$ ipython --no-banner

In [1]: import numpy as np

In [2]: np.set_printoptions(precision=1, suppress=True, linewidth=160, legacy="1.25")

In [3]: def rd(a):
   ...:     return np.round(a, 1) + 0
   ...: 

In [4]: feats = np.loadtxt("block8.csv", delimiter=",")

In [5]: print(feats)
[[ 29.  15.  25.   5.  10.  20. -10.]
 [ 15.  13.  15.   3.   6.  12.  -6.]
 [ 25.  15.  29.   5.  10.  20. -10.]
 [  5.   3.   5.   5.   2.   4.  -2.]
 [ 10.   6.  10.   2.   8.   8.  -4.]
 [ 20.  12.  20.   4.   8.  20.  -8.]
 [-10.  -6. -10.  -2.  -4.  -8.   8.]]

In [6]: rng = np.random.default_rng(480)

In [7]: lab = rng.permutation(7)

In [8]: print(lab)
[2 3 5 1 6 0 4]

In [9]: M2 = feats[lab][:, lab]

In [10]: print(M2)
[[ 29.   5.  20.  15. -10.  25.  10.]
 [  5.   5.   4.   3.  -2.   5.   2.]
 [ 20.   4.  20.  12.  -8.  20.   8.]
 [ 15.   3.  12.  13.  -6.  15.   6.]
 [-10.  -2.  -8.  -6.   8. -10.  -4.]
 [ 25.   5.  20.  15. -10.  29.  10.]
 [ 10.   2.   8.   6.  -4.  10.   8.]]

In [11]: print(np.trace(M2))
112.0

In [12]: print(rd(np.linalg.det(M2)), rd(np.linalg.det(feats[lab])))
360448.0 360448.0

In [13]: Uu, sv, Vh = np.linalg.svd(M2, full_matrices=False)

In [14]: print(rd(Uu.T @ M2 @ Vh.T))
[[88.  0.  0.  0.  0.  0.  0.]
 [ 0.  4.  0.  0.  0.  0.  0.]
 [ 0.  0.  4.  0.  0.  0.  0.]
 [ 0.  0.  0.  4.  0.  0.  0.]
 [ 0.  0.  0.  0.  4.  0.  0.]
 [ 0.  0.  0.  0.  0.  4.  0.]
 [ 0.  0.  0.  0.  0.  0.  4.]]

In [15]: print(rd(sv / sv[0]))
[1. 0. 0. 0. 0. 0. 0.]

In [16]: print(rd(np.sqrt((sv ** 2).sum())), rd(np.linalg.norm(M2)))
88.5 88.5

In [17]: F = rng.normal(size=(37, 10))

In [18]: F = 5 * F / np.linalg.norm(F, axis=1, keepdims=True)

In [19]: print(rd(F))
[[ 2.9  0.5  1.   0.5  0.5  1.7 -0.6 -0.4  2.1 -2.7]
 [ 2.6  0.   0.4  0.8  0.7  3.1  0.5  2.6  0.5  0.3]
 [ 0.7  2.   1.6 -2.  -1.2  1.5  1.  -0.4 -2.2 -2. ]
 [-0.3  2.2  1.8 -0.3 -0.8  1.9 -1.9 -0.4  0.1 -2.9]
 [-0.4 -0.9  1.7  0.8  1.2  0.3  2.4 -2.7 -2.  -1.3]
 [ 1.4 -1.2 -0.3  0.9 -2.3  1.7  2.4 -2.1  1.6 -0.2]
 [-1.7  0.  -1.6 -1.2 -0.6  0.   4.2  0.1  0.1  0.4]
 [-0.5  0.4 -0.6  2.6 -1.5  1.4 -2.4  1.1 -2.1 -1.3]
 [ 0.9  0.1 -2.9 -1.   0.6  2.1  1.9  0.  -1.8  1.8]
 [-0.3  0.5 -0.6 -2.7 -1.   1.8  3.1 -1.3  0.1  1.2]
 [-2.1 -1.2  1.3  1.4 -0.3 -1.1 -1.  -3.6 -0.5  0.4]
 [ 0.7 -0.4  0.1  0.7 -2.9  2.3  1.3 -1.9 -2.1  0.2]
 [ 0.4  1.   2.  -0.3 -0.8  0.4 -3.3 -1.1 -1.5 -2.1]
 [-2.1 -0.8 -1.1 -3.2 -0.6 -2.6  1.   0.1  0.2 -0.8]
 [ 2.1 -1.9  0.  -1.7 -1.2 -0.6 -0.6  2.3 -1.9 -1.8]
 [-2.2  1.1 -1.5 -0.9 -2.5  0.9  1.2 -0.5  1.  -2.4]
 [-2.6 -1.5 -3.   0.2 -0.3 -2.5 -0.1 -0.2 -0.7  0.2]
 [-2.4  0.3  1.3  3.9 -1.3 -0.6  0.  -0.1 -0.3  0.1]
 [-3.3 -0.3  0.6  1.9 -1.   1.4 -0.4  2.2  0.4  1.4]
 [-1.1 -1.9 -1.9 -2.3 -0.1  1.  -2.  -1.2  1.7  1.4]
 [-0.5 -2.2 -0.5 -2.3  1.8 -0.7 -2.4 -0.8  1.5 -1.5]
 [-0.9  0.7  1.1 -0.2 -2.6 -1.9  1.7 -2.1  0.5 -2.1]
 [ 0.5 -0.4  0.7  2.8  0.1 -1.3  1.9  1.8 -1.3 -2.5]
 [-1.5  0.4 -0.7  1.5  2.5 -0.3 -1.4 -0.9 -2.5  2.1]
 [ 1.8 -3.  -2.1  2.4  0.8  0.3 -0.9  0.6  0.1  1. ]
 [ 0.1  0.8  1.3 -2.8 -1.6 -2.3  1.2  1.1  0.6  2. ]
 [ 2.9 -0.8  1.2 -1.8  1.7 -1.6 -1.8  0.4  1.5 -0.1]
 [-0.3  0.4  2.8  1.1  1.   2.2 -0.3  0.6  2.4 -1.9]
 [-1.2 -1.7  0.9 -2.3 -3.1  1.3 -1.3  0.4 -0.3 -1.1]
 [ 1.   3.1 -1.3  0.7 -0.8  1.2  2.   1.4 -1.7 -1.2]
 [ 1.3  0.7  3.5 -0.9 -2.3 -1.2  0.2 -1.  -1.3  0.7]
 [ 2.6  2.4  0.5 -2.4 -1.2 -2.   0.4 -0.1 -0.8  0. ]
 [ 0.1  1.4  3.1 -2.3 -1.  -1.4 -1.1  1.9  0.5 -0.1]
 [ 1.6 -0.9 -2.5 -3.  -0.9  0.4 -1.5 -1.1  1.  -0.8]
 [-0.1  0.8 -4.2 -1.6 -1.6  1.2  0.5 -0.2  0.7 -0.1]
 [-0.3 -2.4  0.8 -0.4  0.8 -3.3  1.4  0.2  1.9  1.1]
 [ 2.7 -1.  -2.6  0.   0.8  0.6 -1.   0.5 -0.4  2.7]]

In [20]: Xc = F - F.mean(axis=0)

In [21]: evecs = np.linalg.svd(Xc)[2][:9]

In [22]: M2 = Xc - Xc @ evecs.T @ evecs

In [23]: print(rd((Xc @ evecs.T).std(axis=0)))
[2.1 1.9 1.9 1.8 1.5 1.4 1.3 1.2 1.1]

In [24]: print(rd(np.cov(Xc @ evecs.T, rowvar=False)))
[[4.4 0.  0.  0.  0.  0.  0.  0.  0. ]
 [0.  3.9 0.  0.  0.  0.  0.  0.  0. ]
 [0.  0.  3.7 0.  0.  0.  0.  0.  0. ]
 [0.  0.  0.  3.5 0.  0.  0.  0.  0. ]
 [0.  0.  0.  0.  2.5 0.  0.  0.  0. ]
 [0.  0.  0.  0.  0.  1.9 0.  0.  0. ]
 [0.  0.  0.  0.  0.  0.  1.8 0.  0. ]
 [0.  0.  0.  0.  0.  0.  0.  1.5 0. ]
 [0.  0.  0.  0.  0.  0.  0.  0.  1.2]]

In [25]: print(rd(np.diag(evecs.T @ evecs)))
[1.  0.7 0.9 0.9 0.9 0.9 1.  1.  0.8 1. ]

In [26]: print(rd(np.linalg.norm(M2) / np.linalg.norm(Xc)))
0.2

In [27]: print(np.linalg.norm(M2, axis=1).round(6).argmax())
14

In [28]: G = np.cov(F, rowvar=False)

In [29]: print(np.argwhere(np.triu(np.abs(np.corrcoef(F.T)) > 0.8, 1)))
[]

In [30]: print(rd(np.linalg.eigvalsh(G)[::-1]))
[4.4 3.9 3.7 3.5 2.5 1.9 1.8 1.5 1.2 0.8]

In [31]: data = np.array([[5, 5, 5, 5], [5, 10, 10, 10], [5, 10, 15, 15], [5, 10, 15, 20]])

In [32]: print(data)
[[ 5  5  5  5]
 [ 5 10 10 10]
 [ 5 10 15 15]
 [ 5 10 15 20]]

In [33]: M2 = data ** -1
Traceback (most recent call last):
  Cell In[33], line 1
    M2 = data ** -1
ValueError: Integers to negative integer powers are not allowed.


In [34]: M2 = np.linalg.inv(data)

In [35]: print((np.abs(M2) > 1e-9).astype(int))
[[1 1 0 0]
 [1 1 1 0]
 [0 1 1 1]
 [0 0 1 1]]

In [36]: print(rd(np.linalg.slogdet(data)[0]))
1.0

In [37]: print(rd(data @ M2))
[[1. 0. 0. 0.]
 [0. 1. 0. 0.]
 [0. 0. 1. 0.]
 [0. 0. 0. 1.]]

In [38]: print(rd(np.linalg.det(data) * np.linalg.det(M2)))
1.0

In [39]: vec = np.ones(4)

In [40]: for _ in range(3):
    ...:     vec = data @ vec
    ...:     vec /= np.linalg.norm(vec)
    ...:     print(round(vec @ data @ vec, 1))
    ...: 
41.4
41.5
41.5

In [41]: print(rd(vec))
[0.2 0.4 0.6 0.7]

In [42]: M2 = data / np.sqrt((data ** 2).mean(axis=1, keepdims=True))

In [43]: print(rd(data - data.mean(axis=1, keepdims=True)))
[[ 0.   0.   0.   0. ]
 [-3.8  1.2  1.2  1.2]
 [-6.2 -1.2  3.8  3.8]
 [-7.5 -2.5  2.5  7.5]]

In [44]: print(rd(np.linalg.norm(M2, axis=1)))
[2. 2. 2. 2.]

In [45]: print(rd(M2[2]))
[0.4 0.8 1.3 1.3]

In [46]: A = np.loadtxt("data.csv", delimiter=",")

In [47]: print(A)
[[ 0.  4. -4.  1.  4.  0.  4.  2.]
 [-4.  0.  1. -3.  0. -1. -2. -2.]
 [ 4. -1.  0. -1. -1. -1. -1.  2.]
 [-1.  3.  1.  0.  2.  4.  2.  5.]
 [-4.  0.  1. -2.  0.  2.  4. -4.]
 [ 0.  1.  1. -4. -2.  0. -4.  0.]
 [-4.  2.  1. -2. -4.  4.  0.  1.]
 [-2.  2. -2. -5.  4.  0. -1.  0.]]

In [48]: vec = np.array([1, 2, 3, 1, 1, 0, 0, 0])

In [49]: print((A * vec).sum(axis=1))
[ 1. -4.  0. 10. -3. -1. -3. -5.]

In [50]: print(A @ np.ones(8))
[ 11. -11.   1.  16.  -3.  -8.  -2.  -4.]

In [51]: print(np.einsum("ij,j->i", A, vec))
[ 1. -4.  0. 10. -3. -1. -3. -5.]

In [52]: M2 = np.linalg.inv(A)

In [53]: print(rd(np.linalg.cond(A)))
9.6

In [54]: print(rd(np.linalg.det(A) * np.linalg.det(M2)))
1.0

In [55]: print(rd(M2))
[[ 0.  -0.2  0.   0.   0.1  0.2 -0.1  0. ]
 [ 0.2  0.  -0.2  0.1  0.1  0.5 -0.2 -0.2]
 [ 0.   0.2  0.   0.2  0.1  0.3 -0.3 -0.3]
 [ 0.  -0.1 -0.2  0.  -0.1  0.   0.  -0.1]
 [-0.1 -0.1 -0.1  0.1  0.   0.  -0.1  0.1]
 [-0.2 -0.5 -0.3  0.   0.   0.   0.1  0.2]
 [ 0.1  0.2  0.3  0.   0.1 -0.1  0.  -0.1]
 [ 0.   0.2  0.3  0.1 -0.1 -0.2  0.1  0. ]]

In [56]: print(rd(np.linalg.det(A) * M2))
[[     0. -25662.  -2632.    987.   9541.  24017. -12831.  -1974.]
 [ 25662.      0. -20398.   7896.   8225.  49679. -17108. -26978.]
 [  2632.  20398.      0.  25004.  15463.  27636. -27636. -28952.]
 [  -987.  -7896. -25004.      0.  -9870.   1316.  -3290.  -7896.]
 [ -9541.  -8225. -15463.   9870.      0.    329. -15792.  12173.]
 [-24017. -49679. -27636.  -1316.   -329.      0.   9212.  26978.]
 [ 12831.  17108.  27636.   3290.  15792.  -9212.      0. -12173.]
 [  1974.  26978.  28952.   7896. -12173. -26978.  12173.      0.]]

In [57]: print(np.allclose(M2, A.T))
False

In [58]: lab = rng.permutation(8)

In [59]: print(lab)
[3 7 5 0 1 4 6 2]

In [60]: M2 = A[lab][:, lab]

In [61]: print(np.allclose(M2, A))
False

In [62]: print(M2)
[[ 0.  5.  4. -1.  3.  2.  2.  1.]
 [-5.  0.  0. -2.  2.  4. -1. -2.]
 [-4.  0.  0.  0.  1. -2. -4.  1.]
 [ 1.  2.  0.  0.  4.  4.  4. -4.]
 [-3. -2. -1. -4.  0.  0. -2.  1.]
 [-2. -4.  2. -4.  0.  0.  4.  1.]
 [-2.  1.  4. -4.  2. -4.  0.  1.]
 [-1.  2. -1.  4. -1. -1. -1.  0.]]

In [63]: print(np.diag(M2))
[0. 0. 0. 0. 0. 0. 0. 0.]
